In [1]: import numpy as np

In [2]: import numpy.linalg as la

In [3]: np.set_printoptions(precision=2, suppress=True, linewidth=100, sign=" ")

In [4]: J = np.array([[-8, -2, -8, 0, 3, 4],
   ...:     [8, 7, -6, -5, -1, -8],
   ...:     [6, -6, 1, -3, -2, 8],
   ...:     [3, 3, -1, -4, 0, -6],
   ...:     [7, 5, 2, 7, 7, -6],
   ...:     [2, -3, -4, -6, 0, 6]])

In [5]: vec = np.array([-3, 1, 0, 1, 3, -1])

In [6]: rhs = J @ vec

In [7]: print(rhs)
[ 27 -17 -41  -4  18 -21]

In [8]: print(np.round(la.solve(J, -3 * rhs), 2) + 0)
[ 9. -3.  0. -3. -9.  3.]

In [9]: print(np.round(la.solve(J, J[:, 4]), 2) + 0)
[ 0.  0.  0.  0.  1.  0.]

In [10]: print(round(la.det(J), 2))
-103220.0

In [11]: print(np.allclose(J @ J.T, J.T @ J))
False

In [12]: print(np.trace(J))
9

In [13]: rng = np.random.default_rng(7534)

In [14]: labels = rng.permutation(6)

In [15]: print(labels)
[ 4  2  3  0  5  1]

In [16]: Y = J[labels][:, labels]

In [17]: print(np.trace(Y))
9

In [18]: print(np.sort(np.abs(la.eigvals(Y))))
[  2.68   5.22   8.25   8.25   8.41  12.91]

In [19]: print(np.allclose(Y, J))
False

In [20]: print(np.diag(Y))
[ 7  1 -4 -8  6  7]

In [21]: print(Y)
[[ 7  2  7  7 -6  5]
 [-2  1 -3  6  8 -6]
 [ 0 -1 -4  3 -6  3]
 [ 3 -8  0 -8  4 -2]
 [ 0 -4 -6  2  6 -3]
 [-1 -6 -5  8 -8  7]]

In [22]: labels = rng.permutation(6)

In [23]: Y = J[:, labels] * rng.choice([-1, 1], 6)

In [24]: print(Y)
[[ 8 -2  3  0 -8 -4]
 [ 6  7 -1  5  8  8]
 [-1 -6 -2  3  6 -8]
 [ 1  3  0  4  3  6]
 [-2  5  7 -7  7  6]
 [ 4 -3  0  6  2 -6]]

In [25]: left, _, vt = la.svd(J.T @ Y)

In [26]: print(np.round(left @ vt, 2) + 0)
[[ 0.  0.  0.  0.  1.  0.]
 [ 0.  1.  0.  0.  0.  0.]
 [-1.  0.  0.  0.  0.  0.]
 [ 0.  0.  0. -1.  0.  0.]
 [ 0.  0.  1.  0.  0.  0.]
 [ 0.  0.  0.  0.  0. -1.]]

In [27]: print(labels)
[ 2  1  4  3  0  5]

In [28]: vec = np.array([5, -5, -1, -4, 0, -4])

In [29]: print((J * vec).sum(axis=1))
[-38  63  39  41   4  29]

In [30]: print(np.sign((J @ vec).round(6)))
[-1  1  1  1  1  1]

In [31]: print((J @ vec).argmax())
1

In [32]: print(J @ (2 * vec))
[-76 126  78  82   8  58]

In [33]: print(J * vec)
[[-40  10   8   0   0 -16]
 [ 40 -35   6  20   0  32]
 [ 30  30  -1  12   0 -32]
 [ 15 -15   1  16   0  24]
 [ 35 -25  -2 -28   0  24]
 [ 10  15   4  24   0 -24]]

In [34]: arr = np.array([[0.5, -2.7, -1.6, -0.4, 0.6],
    ...:     [1.3, -0.3, 0.5, 1.1, 0.6],
    ...:     [-0.4, 0.5, 0.0, 0.9, -2.0],
    ...:     [0.4, 2.2, -0.1, -0.7, 0.6],
    ...:     [-1.1, -1.2, -1.3, 0.7, 0.4],
    ...:     [-2.0, -0.3, -0.8, -0.8, 0.3],
    ...:     [1.4, -0.6, 1.2, 0.8, 1.3],
    ...:     [-0.7, -0.9, 0.3, -1.0, -1.3],
    ...:     [0.6, -1.3, -0.1, -1.4, -0.6],
    ...:     [-1.7, -1.3, -0.6, 0.3, -1.1],
    ...:     [-1.4, 0.6, 0.1, -0.2, -1.9],
    ...:     [0.4, -1.9, -0.3, 0.0, -1.0],
    ...:     [-0.4, -0.9, -0.7, 1.3, 2.1]])

In [35]: arr[:, 0] *= 5

In [36]: print(arr)
[[  2.5  -2.7  -1.6  -0.4   0.6]
 [  6.5  -0.3   0.5   1.1   0.6]
 [ -2.    0.5   0.    0.9  -2. ]
 [  2.    2.2  -0.1  -0.7   0.6]
 [ -5.5  -1.2  -1.3   0.7   0.4]
 [-10.   -0.3  -0.8  -0.8   0.3]
 [  7.   -0.6   1.2   0.8   1.3]
 [ -3.5  -0.9   0.3  -1.   -1.3]
 [  3.   -1.3  -0.1  -1.4  -0.6]
 [ -8.5  -1.3  -0.6   0.3  -1.1]
 [ -7.    0.6   0.1  -0.2  -1.9]
 [  2.   -1.9  -0.3   0.   -1. ]
 [ -2.   -0.9  -0.7   1.3   2.1]]

In [37]: Z = arr[[4, 7]].astype(float)

In [38]: for _ in range(4):
    ...:     labels = la.norm(arr[:, None] - Z, axis=-1).argmin(axis=1)
    ...:     Z = np.array([arr[labels == j].mean(axis=0) for j in range(2)])
    ...: 

In [39]: print(labels)
[ 1  1  1  1  0  0  1  0  1  0  0  1  1]

In [40]: print(Z[1] - Z[0])
[ 9.28 -0.01  0.32  0.4   0.92]

In [41]: print(np.abs(Z[1] - Z[0]).argmax())
0

In [42]: print(np.bincount(labels))
[ 5  8]

In [43]: K = np.loadtxt("arr.csv", delimiter=",")

In [44]: print(K)
[[-5.  0.  0.  0.  0.  0.  0.  0.]
 [-2. -2.  0.  0.  0.  0.  0.  0.]
 [-8. -8.  2.  0.  0.  0.  0.  0.]
 [ 2.  8. -4. -8.  0.  0.  0.  0.]
 [ 8. -3. -4. -9. -4.  0.  0.  0.]
 [ 7. -8.  0.  4. -2.  8.  0.  0.]
 [ 9. -2. -5.  2.  8. -8. -5.  0.]
 [-1.  7. -9.  2.  3. -4.  7.  6.]]

In [45]: labels = rng.permutation(8)

In [46]: print(labels)
[ 7  2  5  1  3  4  6  0]

In [47]: Y = K[labels][:, labels]

In [48]: print(round(la.det(Y), 2), round(la.det(K[labels]), 2))
-153600.0 153600.0

In [49]: print(np.diag(Y))
[ 6.  2.  8. -2. -8. -4. -5. -5.]

In [50]: print(np.sort(np.abs(la.eigvals(Y))))
[ 2.  2.  4.  5.  5.  6.  8.  8.]

In [51]: left, s, vt = la.svd(K)

In [52]: print(np.argmax(s[:-1] / (s[1:] + 1e-6)) + 1)
7

In [53]: Y = left[:, :7] @ np.diag(s[:7]) @ vt[:7]

In [54]: print(round(float(np.abs(K - Y).max()), 2))
0.07

In [55]: print(Y.round(2) + 0)
[[-5.    0.    0.    0.    0.    0.    0.01 -0.02]
 [-2.   -2.    0.01  0.   -0.01  0.   -0.04  0.07]
 [-8.   -8.    2.    0.    0.    0.    0.01 -0.01]
 [ 2.    8.   -4.   -8.    0.    0.    0.    0.  ]
 [ 8.   -3.   -4.   -9.   -4.    0.    0.    0.  ]
 [ 7.   -8.    0.    4.   -2.    8.    0.    0.  ]
 [ 9.   -2.   -5.    2.    8.   -8.   -5.    0.  ]
 [-1.    7.   -9.    2.    3.   -4.    7.    6.  ]]

In [56]: print(round(float(la.norm(K - Y) / la.norm(K)), 2))
0.0

In [57]: print(np.argsort(-la.norm(K, axis=0).round(6), kind="stable")[:3])
[ 0  1  3]

In [58]: print(la.matrix_rank(K, rtol=0.1))
6

In [59]: print(np.prod(np.diag(K)), np.round(la.det(K), 2))
-153600.0 -153600.0

In [60]: print(la.matrix_rank(K - K[0, 0] * np.eye(8)))
7

In [61]: print(np.sort(la.eigvals(K)))
[-8. -5. -5. -4. -2.  2.  6.  8.]

In [62]: print([int(la.matrix_rank(la.matrix_power(K, p))) for p in range(1, 9)])
[8, 8, 8, 8, 8, 8, 8, 8]

In [63]: print(K @ K)
[[  25.    0.    0.    0.    0.    0.    0.    0.]
 [  14.    4.    0.    0.    0.    0.    0.    0.]
 [  40.    0.    4.    0.    0.    0.    0.    0.]
 [ -10.  -48.   24.   64.    0.    0.    0.    0.]
 [ -52.  -22.   44.  108.   16.    0.    0.    0.]
 [  29.  -10.   -8.   18.   -8.   64.    0.    0.]
 [ -34.  110.  -25. -130.  -56.  -24.   25.    0.]
 [ 120.  125. -127.  -33.   70. -112.    7.   36.]]

In [64]: gram = K.T @ K

In [65]: print(gram)
[[292. -21. -92. -44.  23. -12. -52.  -6.]
 [-21. 258. -89. -59.  33. -76.  59.  42.]
 [-92. -89. 142.  40. -51.  76. -38. -54.]
 [-44. -59.  40. 169.  50.   8.   4.  12.]
 [ 23.  33. -51.  50.  93. -92. -19.  18.]
 [-12. -76.  76.   8. -92. 144.  12. -24.]
 [-52.  59. -38.   4. -19.  12.  74.  42.]
 [ -6.  42. -54.  12.  18. -24.  42.  36.]]

In [66]: print(np.trace(gram), (K ** 2).sum())
1208.0 1208.0

In [67]: print(la.matrix_rank(gram))
8

In [68]: print(la.svd(K, compute_uv=False) ** 2)
[ 431.57  333.16  223.37  124.8    82.26   12.03    0.81    0.01]

In [69]: print(la.eigvalsh(gram)[::-1])
[ 431.57  333.16  223.37  124.8    82.26   12.03    0.81    0.01]

In [70]: print((K @ K.T).shape)
(8, 8)

In [71]: print(np.allclose(gram, gram.T))
True
